% ipython --no-banner

In [1]: import numpy as np

In [2]: import numpy.linalg as la

In [3]: np.set_printoptions(suppress=True, linewidth=120)

In [4]: rd = lambda a: np.round(a, 1) + 0

In [5]: K = np.load("m.npy")

In [6]: rd(K)
Out[6]: 
array([[ 1. ,  0. ,  0. ,  0. ,  0. ,  0. ,  0. ,  0. ,  0. ,  0. ],
       [ 0. , -0.7,  0. ,  0. ,  0. ,  0. ,  0. ,  0. ,  0.7,  0. ],
       [ 0. ,  0. ,  1. ,  0. ,  0. ,  0. ,  0. ,  0. ,  0. ,  0. ],
       [ 0. ,  0. ,  0. ,  1. ,  0. ,  0. ,  0. ,  0. ,  0. ,  0. ],
       [ 0. ,  0. ,  0. ,  0. ,  1. ,  0. ,  0. ,  0. ,  0. ,  0. ],
       [ 0. ,  0. ,  0. ,  0. ,  0. ,  1. ,  0. ,  0. ,  0. ,  0. ],
       [ 0. ,  0. ,  0. ,  0. ,  0. ,  0. ,  1. ,  0. ,  0. ,  0. ],
       [ 0. ,  0. ,  0. ,  0. ,  0. ,  0. ,  0. ,  1. ,  0. ,  0. ],
       [ 0. , -0.7,  0. ,  0. ,  0. ,  0. ,  0. ,  0. , -0.7,  0. ],
       [ 0. ,  0. ,  0. ,  0. ,  0. ,  0. ,  0. ,  0. ,  0. ,  1. ]])

In [7]: rd(la.svd(K, compute_uv=False))
Out[7]: array([1., 1., 1., 1., 1., 1., 1., 1., 1., 1.])

In [8]: rd(K.T @ K)
Out[8]: 
array([[1., 0., 0., 0., 0., 0., 0., 0., 0., 0.],
       [0., 1., 0., 0., 0., 0., 0., 0., 0., 0.],
       [0., 0., 1., 0., 0., 0., 0., 0., 0., 0.],
       [0., 0., 0., 1., 0., 0., 0., 0., 0., 0.],
       [0., 0., 0., 0., 1., 0., 0., 0., 0., 0.],
       [0., 0., 0., 0., 0., 1., 0., 0., 0., 0.],
       [0., 0., 0., 0., 0., 0., 1., 0., 0., 0.],
       [0., 0., 0., 0., 0., 0., 0., 1., 0., 0.],
       [0., 0., 0., 0., 0., 0., 0., 0., 1., 0.],
       [0., 0., 0., 0., 0., 0., 0., 0., 0., 1.]])

In [9]: rd(la.norm(K, axis=0))
Out[9]: array([1., 1., 1., 1., 1., 1., 1., 1., 1., 1.])

In [10]: (la.matrix_power((K != 0) + (K.T != 0) + np.eye(10), 10) > 0).astype(int)
Out[10]: 
array([[1, 0, 0, 0, 0, 0, 0, 0, 0, 0],
       [0, 1, 0, 0, 0, 0, 0, 0, 1, 0],
       [0, 0, 1, 0, 0, 0, 0, 0, 0, 0],
       [0, 0, 0, 1, 0, 0, 0, 0, 0, 0],
       [0, 0, 0, 0, 1, 0, 0, 0, 0, 0],
       [0, 0, 0, 0, 0, 1, 0, 0, 0, 0],
       [0, 0, 0, 0, 0, 0, 1, 0, 0, 0],
       [0, 0, 0, 0, 0, 0, 0, 1, 0, 0],
       [0, 1, 0, 0, 0, 0, 0, 0, 1, 0],
       [0, 0, 0, 0, 0, 0, 0, 0, 0, 1]])

In [11]: (K != 0).astype(int)
Out[11]: 
array([[1, 0, 0, 0, 0, 0, 0, 0, 0, 0],
       [0, 1, 0, 0, 0, 0, 0, 0, 1, 0],
       [0, 0, 1, 0, 0, 0, 0, 0, 0, 0],
       [0, 0, 0, 1, 0, 0, 0, 0, 0, 0],
       [0, 0, 0, 0, 1, 0, 0, 0, 0, 0],
       [0, 0, 0, 0, 0, 1, 0, 0, 0, 0],
       [0, 0, 0, 0, 0, 0, 1, 0, 0, 0],
       [0, 0, 0, 0, 0, 0, 0, 1, 0, 0],
       [0, 1, 0, 0, 0, 0, 0, 0, 1, 0],
       [0, 0, 0, 0, 0, 0, 0, 0, 0, 1]])

In [12]: np.flatnonzero(la.matrix_power((K != 0) + (K.T != 0) + np.eye(10), 10)[9])
Out[12]: array([9])

In [13]: J, _ = la.qr(np.array([[1.3, 1.5, -1.5, 1.6, 0.0, -0.7, -0.5],
    ...:     [0.9, -1.0, 1.2, 0.4, -0.8, -0.2, -1.0],
    ...:     [-1.3, -0.3, -2.5, 0.7, 1.6, 0.0, -0.7],
    ...:     [-0.9, -0.3, -0.7, 2.2, -2.0, 0.0, -0.5],
    ...:     [1.7, 0.7, -0.2, 0.0, -0.5, -1.4, -0.6],
    ...:     [-1.6, -1.2, 0.2, 1.2, 0.7, 0.7, -0.1],
    ...:     [-0.5, 0.4, -1.4, 0.6, -0.2, 0.2, 0.0]]))

In [14]: rd(J)
Out[14]: 
array([[-0.4,  0.5, -0.3, -0.5,  0.5,  0.2, -0.1],
       [-0.3, -0.7, -0.4, -0.2, -0.1,  0.4,  0. ],
       [ 0.4,  0.1, -0.8,  0.4,  0.1, -0.1, -0.3],
       [ 0.3,  0. , -0.1, -0.7, -0.6, -0.2, -0.2],
       [-0.5,  0. , -0.3,  0. , -0.1, -0.7,  0.4],
       [ 0.5, -0.3,  0. , -0.4,  0.6, -0.3,  0.4],
       [ 0.2,  0.3, -0.2,  0. , -0.3,  0.4,  0.7]])

In [15]: rd(J @ J.T)
Out[15]: 
array([[1., 0., 0., 0., 0., 0., 0.],
       [0., 1., 0., 0., 0., 0., 0.],
       [0., 0., 1., 0., 0., 0., 0.],
       [0., 0., 0., 1., 0., 0., 0.],
       [0., 0., 0., 0., 1., 0., 0.],
       [0., 0., 0., 0., 0., 1., 0.],
       [0., 0., 0., 0., 0., 0., 1.]])

In [16]: rd(la.pinv(J))
Out[16]: 
array([[-0.4, -0.3,  0.4,  0.3, -0.5,  0.5,  0.2],
       [ 0.5, -0.7,  0.1,  0. ,  0. , -0.3,  0.3],
       [-0.3, -0.4, -0.8, -0.1, -0.3,  0. , -0.2],
       [-0.5, -0.2,  0.4, -0.7,  0. , -0.4,  0. ],
       [ 0.5, -0.1,  0.1, -0.6, -0.1,  0.6, -0.3],
       [ 0.2,  0.4, -0.1, -0.2, -0.7, -0.3,  0.4],
       [-0.1,  0. , -0.3, -0.2,  0.4,  0.4,  0.7]])

In [17]: x0 = np.array([3, 1, 2, 3, 3, 2, 3])

In [18]: rd(np.sort(np.abs(np.degrees(np.angle(la.eigvals(J))))))
Out[18]: array([  0. ,  89.8,  89.8, 132.3, 132.3, 161.1, 161.1])

In [19]: rd(la.norm(x0)), rd(la.norm(J @ x0))
Out[19]: (np.float64(6.7), np.float64(6.7))

In [20]: rd(la.det(J))
Out[20]: np.float64(1.0)

In [21]: [p for p in range(1, 25) if np.allclose(la.matrix_power(J, p), np.eye(7))]
Out[21]: []

In [22]: rd(np.abs(la.eigvals(J)))
Out[22]: array([1., 1., 1., 1., 1., 1., 1.])

In [23]: rd(J.T @ (J @ x0))
Out[23]: array([3., 1., 2., 3., 3., 2., 3.])

In [24]: m1 = np.load("mat.npy")

In [25]: m1
Out[25]: 
array([[ 6, -1, -3, -3, -3, -3,  0, -2,  3, -3],
       [ 2, -3, -1, -2,  1,  3,  0,  3,  3,  2],
       [-1,  2,  9,  0,  3,  1, -3,  3, -3, -1],
       [-3, -1,  0, -9,  2,  0,  3, -2, -3,  0],
       [ 3, -1, -1,  1,  6, -1,  2,  0,  0, -2],
       [ 3,  1,  3,  3,  2,  3, -2, -3, -2, -3],
       [-3,  2, -3,  3,  0,  1,  8, -1,  0,  2],
       [ 1,  3, -1, -1,  1, -1, -3,  3, -1,  1],
       [ 0,  2,  3, -1, -3,  3,  1, -3, -2, -1],
       [ 3,  2,  0,  3,  0,  1,  0,  2,  0,  9]])

In [26]: rd(np.sort(np.abs(la.eigvals(m1))))
Out[26]: array([ 0.3,  4.4,  4.4,  5.3,  6.6,  9.1,  9.6,  9.6, 10.4, 11. ])

In [27]: la.determinant(m1)
---------------------------------------------------------------------------
AttributeError                            Traceback (most recent call last)
Cell In[27], line 1
----> 1 la.determinant(m1)

AttributeError: module 'numpy.linalg' has no attribute 'determinant'

In [28]: np.allclose(m1, m1.T)
Out[28]: False

In [29]: m1 @ m1
Out[29]: 
array([[ 17, -12, -39, -11, -69, -22,   9, -30,  35, -34],
       [ 34,  28,   2,  28, -10,   0, -13, -17,  -9,  -4],
       [ 10,   6,  79,  -7,  64,   2, -59,  51, -23, -20],
       [  2,   7,  -8, 108,   9,   0,   4,  21,  23,  10],
       [ 17, -10, -32, -13,  23, -22,  36, -17,   8, -33],
       [ 17, -25,  27, -37,  28,  -4, -11, -16,  -5, -55],
       [-36,   6, -40,  12,   9,  26,  83, -13,  -4,  46],
       [ 31, -10, -16, -10,   5,  -7, -30,  26,  19,  12],
       [ -5,  -6,  31,  16,   0,  18,  -9,   2,   1, -10],
       [ 45,  13, -10, -12,   3,   7,   1,  15,   2,  75]])

In [30]: mat = np.load("test5.npy")

In [31]: mat
Out[31]: 
array([[28., 20., 25., 15., 20., 15.,  0., 10.,  0.,  5., 15.],
       [20., 19., 20., 12., 16., 12.,  0.,  8.,  0.,  4., 12.],
       [25., 20., 28., 15., 20., 15.,  0., 10.,  0.,  5., 15.],
       [15., 12., 15., 12., 12.,  9.,  0.,  6.,  0.,  3.,  9.],
       [20., 16., 20., 12., 19., 12.,  0.,  8.,  0.,  4., 12.],
       [15., 12., 15.,  9., 12., 12.,  0.,  6.,  0.,  3.,  9.],
       [ 0.,  0.,  0.,  0.,  0.,  0.,  3.,  0.,  0.,  0.,  0.],
       [10.,  8., 10.,  6.,  8.,  6.,  0.,  7.,  0.,  2.,  6.],
       [ 0.,  0.,  0.,  0.,  0.,  0.,  0.,  0.,  3.,  0.,  0.],
       [ 5.,  4.,  5.,  3.,  4.,  3.,  0.,  2.,  0.,  4.,  3.],
       [15., 12., 15.,  9., 12.,  9.,  0.,  6.,  0.,  3., 12.]])

In [32]: rng = np.random.default_rng(2326)

In [33]: z = rng.permutation(11)

In [34]: z
Out[34]: array([ 6,  5,  1,  2,  7,  0,  8,  3,  4, 10,  9])

In [35]: B = mat[z][:, z]

In [36]: B
Out[36]: 
array([[ 3.,  0.,  0.,  0.,  0.,  0.,  0.,  0.,  0.,  0.,  0.],
       [ 0., 12., 12., 15.,  6., 15.,  0.,  9., 12.,  9.,  3.],
       [ 0., 12., 19., 20.,  8., 20.,  0., 12., 16., 12.,  4.],
       [ 0., 15., 20., 28., 10., 25.,  0., 15., 20., 15.,  5.],
       [ 0.,  6.,  8., 10.,  7., 10.,  0.,  6.,  8.,  6.,  2.],
       [ 0., 15., 20., 25., 10., 28.,  0., 15., 20., 15.,  5.],
       [ 0.,  0.,  0.,  0.,  0.,  0.,  3.,  0.,  0.,  0.,  0.],
       [ 0.,  9., 12., 15.,  6., 15.,  0., 12., 12.,  9.,  3.],
       [ 0., 12., 16., 20.,  8., 20.,  0., 12., 19., 12.,  4.],
       [ 0.,  9., 12., 15.,  6., 15.,  0.,  9., 12., 12.,  3.],
       [ 0.,  3.,  4.,  5.,  2.,  5.,  0.,  3.,  4.,  3.,  4.]])

In [37]: np.allclose(B, mat)
Out[37]: False

In [38]: np.trace(B)
Out[38]: np.float64(147.0)

In [39]: (B != 0).astype(int)
Out[39]: 
array([[1, 0, 0, 0, 0, 0, 0, 0, 0, 0, 0],
       [0, 1, 1, 1, 1, 1, 0, 1, 1, 1, 1],
       [0, 1, 1, 1, 1, 1, 0, 1, 1, 1, 1],
       [0, 1, 1, 1, 1, 1, 0, 1, 1, 1, 1],
       [0, 1, 1, 1, 1, 1, 0, 1, 1, 1, 1],
       [0, 1, 1, 1, 1, 1, 0, 1, 1, 1, 1],
       [0, 0, 0, 0, 0, 0, 1, 0, 0, 0, 0],
       [0, 1, 1, 1, 1, 1, 0, 1, 1, 1, 1],
       [0, 1, 1, 1, 1, 1, 0, 1, 1, 1, 1],
       [0, 1, 1, 1, 1, 1, 0, 1, 1, 1, 1],
       [0, 1, 1, 1, 1, 1, 0, 1, 1, 1, 1]])

In [40]: (la.matrix_power((B != 0) + (B.T != 0) + np.eye(11), 11) > 0).astype(int)
Out[40]: 
array([[1, 0, 0, 0, 0, 0, 0, 0, 0, 0, 0],
       [0, 1, 1, 1, 1, 1, 0, 1, 1, 1, 1],
       [0, 1, 1, 1, 1, 1, 0, 1, 1, 1, 1],
       [0, 1, 1, 1, 1, 1, 0, 1, 1, 1, 1],
       [0, 1, 1, 1, 1, 1, 0, 1, 1, 1, 1],
       [0, 1, 1, 1, 1, 1, 0, 1, 1, 1, 1],
       [0, 0, 0, 0, 0, 0, 1, 0, 0, 0, 0],
       [0, 1, 1, 1, 1, 1, 0, 1, 1, 1, 1],
       [0, 1, 1, 1, 1, 1, 0, 1, 1, 1, 1],
       [0, 1, 1, 1, 1, 1, 0, 1, 1, 1, 1],
       [0, 1, 1, 1, 1, 1, 0, 1, 1, 1, 1]])

In [41]: np.flatnonzero(la.matrix_power((B != 0) + (B.T != 0) + np.eye(11), 11)[9])
Out[41]: array([ 1,  2,  3,  4,  5,  7,  8,  9, 10])
